>>> import numpy as np
>>> np.set_printoptions(precision=2, suppress=True, linewidth=100, floatmode="fixed")
>>> J = np.load("w.npy")
>>> print(J)
[[-5  0  0 -5]
 [ 0 -2  3  0]
 [ 0 -6  7  0]
 [-4  0  0  1]]
>>> # 2 groups of indices that never mix
>>> out = J / np.linalg.norm(J, axis=1, keepdims=True)
>>> C2 = out @ out.T
>>> np.degrees(np.arccos(np.clip(C2[1, 0], -1, 1)))
np.float64(90.0)
>>> C2[1]
array([0.00, 1.00, 0.99, 0.00])
>>> np.argwhere(np.triu(np.abs(C2) > 0.95, 1))
array([[1, 2]])
>>> (np.abs(C2) > 0.9).astype(int)
array([[1, 0, 0, 0],
       [0, 1, 1, 0],
       [0, 1, 1, 0],
       [0, 0, 0, 1]])
>>> w, evecs = np.linalg.eig(J)
>>> print(np.sort(np.linalg.eigvals(J.T)))
[-7.39  1.00  3.39  4.00]
>>> print(np.round(J @ evecs[:, 0] - w[0] * evecs[:, 0], 2) + 0)
[0.00 0.00 0.00 0.00]
>>> out = np.linalg.inv(J)
>>> round(float(np.linalg.det(J) * np.linalg.det(out)), 2)
1.0
>>> np.round(np.linalg.slogdet(J)[0], 2)
np.float64(-1.0)
>>> np.linalg.det(J) * out
array([[   4.00,    0.00,    0.00,   20.00],
       [   0.00, -175.00,   75.00,    0.00],
       [  -0.00, -150.00,   50.00,   -0.00],
       [  16.00,   -0.00,   -0.00,  -20.00]])
>>> np.linalg.inv(out)
array([[-5.00, -0.00, -0.00, -5.00],
       [ 0.00, -2.00,  3.00,  0.00],
       [ 0.00, -6.00,  7.00,  0.00],
       [-4.00, -0.00, -0.00,  1.00]])
>>> (np.abs(out) > 1e-9).astype(int)
array([[1, 0, 0, 1],
       [0, 1, 1, 0],
       [0, 1, 1, 0],
       [1, 0, 0, 1]])
